% python3 -q
>>> import numpy as np
>>> import numpy.linalg as la
>>> np.set_printoptions(suppress=True, linewidth=160)
>>> other = np.array([[0, 0, 3, 3], [1, 1, 2, 2], [0, 3, 1, 2], [3, 1, 0, 2]])
>>> A = np.triu(other)
>>> A
array([[0, 0, 3, 3],
       [0, 1, 2, 2],
       [0, 0, 1, 2],
       [0, 0, 0, 2]])
>>> round(la.norm(A[1], 1), 2), np.round(la.norm(A[1], np.inf), 2)
(np.float64(5.0), np.float64(2.0))
>>> round(float(la.norm(A[1] - A[3])), 2)
2.24
>>> A[1] @ A[3]
np.int64(4)
>>> np.round(la.norm(A, axis=1), 2)
array([4.24, 3.  , 2.24, 2.  ])
>>> np.round(la.norm(A, 1), 2), np.round(la.norm(A, np.inf), 2)
(np.float64(9.0), np.float64(6.0))
>>> print(np.unique(A.round(6), axis=0).shape)
(4, 4)
>>> try:
...     la.inv(A)
... except la.LinAlgError as e:
...     print(e)
... 
Singular matrix
>>> la.lstsq(A[:-1].T, A[-1])[2]
np.int32(3)
>>> np.abs(np.diag(la.qr(A)[1])) > 1e-9
array([False,  True,  True,  True])
>>> other = np.array([[8, 1], [5, 9]])
>>> C = np.kron(other, A)
>>> C.shape
(8, 8)
>>> C
array([[ 0,  0, 24, 24,  0,  0,  3,  3],
       [ 0,  8, 16, 16,  0,  1,  2,  2],
       [ 0,  0,  8, 16,  0,  0,  1,  2],
       [ 0,  0,  0, 16,  0,  0,  0,  2],
       [ 0,  0, 15, 15,  0,  0, 27, 27],
       [ 0,  5, 10, 10,  0,  9, 18, 18],
       [ 0,  0,  5, 10,  0,  0,  9, 18],
       [ 0,  0,  0, 10,  0,  0,  0, 18]])
>>> mat = np.loadtxt("data.csv", delimiter=",")
>>> mat
array([[  0.,  -8.,  -9., -13.,   5.,  -3., -11.,   9.,  -5.,  -1.],
       [  8.,   0.,   1.,  12., -15.,   7., -14.,  -5.,   7., -13.],
       [  9.,  -1.,   0.,  -1.,  13.,  16., -14.,  -8.,  -2., -15.],
       [ 13., -12.,   1.,   0.,  -8.,  10.,   1.,  -3.,  -4., -10.],
       [ -5.,  15., -13.,   8.,   0.,   0., -11.,   5.,  -1.,  -4.],
       [  3.,  -7., -16., -10.,   0.,   0.,  -7., -10.,   7., -11.],
       [ 11.,  14.,  14.,  -1.,  11.,   7.,   0.,  -4.,   0.,   7.],
       [ -9.,   5.,   8.,   3.,  -5.,  10.,   4.,   0.,   9.,  -5.],
       [  5.,  -7.,   2.,   4.,   1.,  -7.,   0.,  -9.,   0.,  -9.],
       [  1.,  13.,  15.,  10.,   4.,  11.,  -7.,   5.,   9.,   0.]])
>>> # skew, so no eigenvalue has a real part
>>> other = mat / la.norm(mat, axis=1, keepdims=True)
>>> C2 = other @ other.T
>>> (np.abs(C2) > 0.9).astype(int)
array([[1, 0, 0, 0, 0, 0, 0, 0, 0, 0],
       [0, 1, 0, 0, 0, 0, 0, 0, 0, 0],
       [0, 0, 1, 0, 0, 0, 0, 0, 0, 0],
       [0, 0, 0, 1, 0, 0, 0, 0, 0, 0],
       [0, 0, 0, 0, 1, 0, 0, 0, 0, 0],
       [0, 0, 0, 0, 0, 1, 0, 0, 0, 0],
       [0, 0, 0, 0, 0, 0, 1, 0, 0, 0],
       [0, 0, 0, 0, 0, 0, 0, 1, 0, 0],
       [0, 0, 0, 0, 0, 0, 0, 0, 1, 0],
       [0, 0, 0, 0, 0, 0, 0, 0, 0, 1]])
>>> np.round(la.norm(other, axis=1), 2)
array([1., 1., 1., 1., 1., 1., 1., 1., 1., 1.])
>>> print(np.argwhere(np.triu(np.abs(C2) > 0.95, 1)))
[]
>>> q, vecs = la.qr(mat[:, :9])[0], la.qr(mat[:, 9:])[0]
>>> s = la.svd(q.T @ vecs, compute_uv=False)
>>> np.round(np.degrees(np.arccos(s.clip(0, 1))), 2)
array([12.57])
>>> print((s > 0.9).sum())
1
>>> print(np.round(la.norm(q @ q.T - vecs @ vecs.T, 2), 2))
1.0
>>> x = np.array([1, 1, 0, 0, 1, 1, 3, 3, 1, 2])
>>> print(x @ mat @ x)
0.0
>>> print(np.round(la.svd(mat, compute_uv=False), 2))
[44.   44.   30.74 30.74 18.09 18.09 12.22 12.22  3.92  3.92]
>>> q = la.solve(np.eye(10) - mat, np.eye(10) + mat)
>>> np.round(q @ q.T, 2) + 0
array([[1., 0., 0., 0., 0., 0., 0., 0., 0., 0.],
       [0., 1., 0., 0., 0., 0., 0., 0., 0., 0.],
       [0., 0., 1., 0., 0., 0., 0., 0., 0., 0.],
       [0., 0., 0., 1., 0., 0., 0., 0., 0., 0.],
       [0., 0., 0., 0., 1., 0., 0., 0., 0., 0.],
       [0., 0., 0., 0., 0., 1., 0., 0., 0., 0.],
       [0., 0., 0., 0., 0., 0., 1., 0., 0., 0.],
       [0., 0., 0., 0., 0., 0., 0., 1., 0., 0.],
       [0., 0., 0., 0., 0., 0., 0., 0., 1., 0.],
       [0., 0., 0., 0., 0., 0., 0., 0., 0., 1.]])
>>> np.round(np.abs(la.eigvals(mat)).max(), 2)
np.float64(44.0)
>>> assert mat == mat.T
Traceback (most recent call last):
  File "<python-input-38>", line 1, in <module>
    assert mat == mat.T
           ^^^^^^^^^^^^
ValueError: The truth value of an array with more than one element is ambiguous. Use a.any() or a.all()
>>> np.trace(mat)
np.float64(0.0)
>>> mat @ mat
array([[-576.,  174., -145.,   -9.,  -68., -293.,  234.,  290.,   60.,  305.],
       [ 174., -922., -394., -398., -217., -228.,   97., -189., -188., -296.],
       [-145., -394., -997., -353., -108., -373., -268.,   -7., -156., -254.],
       [  -9., -398., -353., -604.,  240., -212.,   87.,   11., -190.,  108.],
       [ -68., -217., -108.,  240., -646.,  -72.,   83.,   -7.,  133., -168.],
       [-293., -228., -373., -212.,  -72., -733.,  316.,  130., -181.,  366.],
       [ 234.,   97., -268.,   87.,   83.,  316., -749.,  -60.,   84., -494.],
       [ 290., -189.,   -7.,   11.,   -7.,  130.,  -60., -426.,   82., -349.],
       [  60., -188., -156., -190.,  133., -181.,   84.,   82., -306.,  134.],
       [ 305., -296., -254.,  108., -168.,  366., -494., -349.,  134., -787.]])
>>> np.round(la.matrix_power(mat, 2), 2)
array([[-576.,  174., -145.,   -9.,  -68., -293.,  234.,  290.,   60.,  305.],
       [ 174., -922., -394., -398., -217., -228.,   97., -189., -188., -296.],
       [-145., -394., -997., -353., -108., -373., -268.,   -7., -156., -254.],
       [  -9., -398., -353., -604.,  240., -212.,   87.,   11., -190.,  108.],
       [ -68., -217., -108.,  240., -646.,  -72.,   83.,   -7.,  133., -168.],
       [-293., -228., -373., -212.,  -72., -733.,  316.,  130., -181.,  366.],
       [ 234.,   97., -268.,   87.,   83.,  316., -749.,  -60.,   84., -494.],
       [ 290., -189.,   -7.,   11.,   -7.,  130.,  -60., -426.,   82., -349.],
       [  60., -188., -156., -190.,  133., -181.,   84.,   82., -306.,  134.],
       [ 305., -296., -254.,  108., -168.,  366., -494., -349.,  134., -787.]])
>>> arr = np.loadtxt("sample11.csv", delimiter=",")
>>> print(arr)
[[ 1.  0.  0.  0.]
 [ 5.  2.  0.  0.]
 [-1.  0.  0.  0.]
 [-5. -2.  5.  5.]]
>>> rank = la.matrix_rank(arr)
>>> rank
np.int64(3)
>>> null = la.svd(arr)[2][rank:].T
>>> print(np.round(null[:, 0] / null[np.abs(null[:, 0]).round(6).argmax(), 0], 2) + 0)
[ 0.  0.  1. -1.]
>>> np.round(null @ null.T, 2) + 0
array([[ 0. ,  0. ,  0. ,  0. ],
       [ 0. ,  0. ,  0. ,  0. ],
       [ 0. ,  0. ,  0.5, -0.5],
       [ 0. ,  0. , -0.5,  0.5]])
>>> print(np.allclose(arr @ null, 0))
True
>>> [int(la.matrix_rank(arr[:i])) for i in range(1, len(arr) + 1)]
[1, 2, 2, 3]
>>> np.round(arr @ null, 2) + 0
array([[0.],
       [0.],
       [0.],
       [0.]])
>>> la.matrix_rank(arr.T @ arr), la.matrix_rank(arr @ arr.T)
(np.int64(3), np.int64(3))
>>> theta = np.radians(90)
>>> Rm = np.eye(4)
>>> Rm[1, 1] = Rm[2, 2] = np.cos(theta)
>>> Rm[1, 2], Rm[2, 1] = -np.sin(theta), np.sin(theta)
>>> Rm.round(2) + 0
array([[ 1.,  0.,  0.,  0.],
       [ 0.,  0., -1.,  0.],
       [ 0.,  1.,  0.,  0.],
       [ 0.,  0.,  0.,  1.]])
>>> other = arr @ Rm.T
>>> np.round(la.det(Rm), 2), np.trace(Rm)
(np.float64(1.0), np.float64(2.0))
>>> np.allclose(la.norm(arr, axis=1), la.norm(other, axis=1))
True
>>> np.abs(other - arr).max(axis=0)
array([0., 3., 7., 0.])
>>> rng = np.random.default_rng(0)
>>> idx = rng.permutation(4)
>>> idx
array([2, 0, 1, 3])
>>> other = arr[idx][:, idx]
>>> np.trace(other)
np.float64(8.0)
>>> np.diag(other)
array([0., 1., 2., 5.])
>>> np.allclose(other, arr)
False
>>> print(la.lstsq(arr[:-1].T, arr[-1])[2])
2
>>> arr[3] @ arr[1]
np.float64(-29.0)
>>> np.round(la.norm(arr, axis=0), 2)
array([7.21, 2.83, 5.  , 5.  ])
>>> la.norm(arr, axis=1).argmax()
np.int64(3)
>>> feats = np.load("arr.npy")
>>> feats
array([[ 2.4, -0.5,  0.6,  0.7],
       [ 0.3,  0.2,  0. ,  1.5],
       [ 1. , -0.7, -0.6,  0.3],
       [ 0.1,  1.2,  0.7, -0.3],
       [-0.8, -0.2,  1. ,  1. ],
       [ 0.6, -0.9,  0.4,  0.7],
       [-1.3, -0.1, -0.1, -1.7],
       [ 0.1,  0. ,  0.1,  0.8],
       [ 1.9, -0.3,  0.1, -0.6],
       [-1.2, -1.4,  0.5,  2.1]])
>>> x = np.array([2, 0, 7, 4])
>>> rhs = feats @ x
>>> c, lr = np.zeros(4), 1 / la.norm(feats, 2) ** 2
>>> for i in range(15):
...     c -= lr * feats.T @ (feats @ c - rhs)
...     if i % 5 == 0: print(i, round(la.norm(feats @ c - rhs), 2))
... 
0 8.39
5 3.54
10 1.76
>>> np.round(la.cond(feats), 2)
np.float64(2.93)
>>> Ac = (feats - feats.mean(axis=0)) / feats.std(axis=0)
>>> np.argwhere(np.abs(Ac) > 2)
array([[3, 1],
       [6, 3]])
>>> Ac.std(axis=0)
array([1., 1., 1., 1.])
>>> c = la.lstsq(np.delete(Ac, 2, axis=1), Ac[:, 2])[0]
>>> print(c.round(2))
[-0.12  0.31  0.42]
>>> x = np.array([-1, 7, 6, 4])
>>> rhs = feats @ x
>>> print(np.round(la.pinv(feats) @ feats, 2) + 0)
[[1. 0. 0. 0.]
 [0. 1. 0. 0.]
 [0. 0. 1. 0.]
 [0. 0. 0. 1.]]
>>> print(np.round(la.lstsq(feats, rhs)[0], 2))
[-1.  7.  6.  4.]
>>> rhs = rhs + 0.02 * rng.normal(size=10)
>>> rhs.round(2)
array([ 0.51,  7.1 , -8.31, 11.31,  9.43, -1.68, -6.81,  3.67, -5.81,  2.8 ])
>>> c, *_ = la.lstsq(feats, rhs)
>>> print([round(float(la.norm(la.solve(feats.T @ feats + lam * np.eye(4), feats.T @ rhs))), 2) for lam in (0, 1, 10, 100)])
[10.11, 8.01, 3.01, 0.47]
>>> round(la.norm(rhs - feats @ c), 2)
np.float64(0.04)
>>> idx = feats[:, 0] > np.median(feats[:, 0])
>>> u = feats[idx].mean(axis=0) - feats[~idx].mean(axis=0)
>>> (((feats - feats.mean(axis=0)) @ u > 0) == idx).mean()
np.float64(1.0)
>>> u.round(2)
array([ 1.86, -0.34, -0.34,  0.14])
>>> idx.astype(int)
array([1, 1, 1, 0, 0, 1, 0, 0, 1, 0])
>>> np.argsort(-np.abs(u).round(6), kind="stable")
array([0, 1, 2, 3])
>>> P = feats @ la.solve(feats.T @ feats, feats.T)
>>> np.round(P @ feats[:, 1], 2) + 0
array([-0.5,  0.2, -0.7,  1.2, -0.2, -0.9, -0.1,  0. , -0.3, -1.4])
>>> np.allclose(P @ P, P)
True
>>> print(np.round(la.eigvalsh(P), 2) + 0)
[0. 0. 0. 0. 0. 0. 1. 1. 1. 1.]
>>> np.trace(P)
np.float64(4.0)
>>> W0 = np.loadtxt("w.csv", delimiter=",")
>>> W0
array([[-1.,  3., -3.,  1.,  1.,  0.,  2.,  2., -1.],
       [ 0.,  3.,  0.,  0., -3.,  0.,  0., -1.,  3.],
       [ 0.,  0.,  3.,  2., -2.,  2., -2., -2., -1.],
       [ 0.,  0.,  0.,  2., -1., -3., -1.,  2., -1.],
       [ 0.,  0.,  0.,  0.,  2.,  3.,  2.,  3., -2.],
       [ 0.,  0.,  0.,  0.,  0.,  2.,  3., -1.,  3.],
       [ 0.,  0.,  0.,  0.,  0.,  0., -1., -1.,  1.],
       [ 0.,  0.,  0.,  0.,  0.,  0.,  0., -2., -1.],
       [ 0.,  0.,  0.,  0.,  0.,  0.,  0.,  0., -3.]])
>>> C2 = np.cov(feats, rowvar=False)
>>> np.argsort(-feats.std(axis=0).round(6), kind="stable")
array([0, 3, 1, 2])
>>> print(np.round(feats.std(axis=0), 2))
[1.17 0.66 0.44 1.03]
>>> np.median(feats, axis=0)
array([ 0.2 , -0.25,  0.25,  0.7 ])
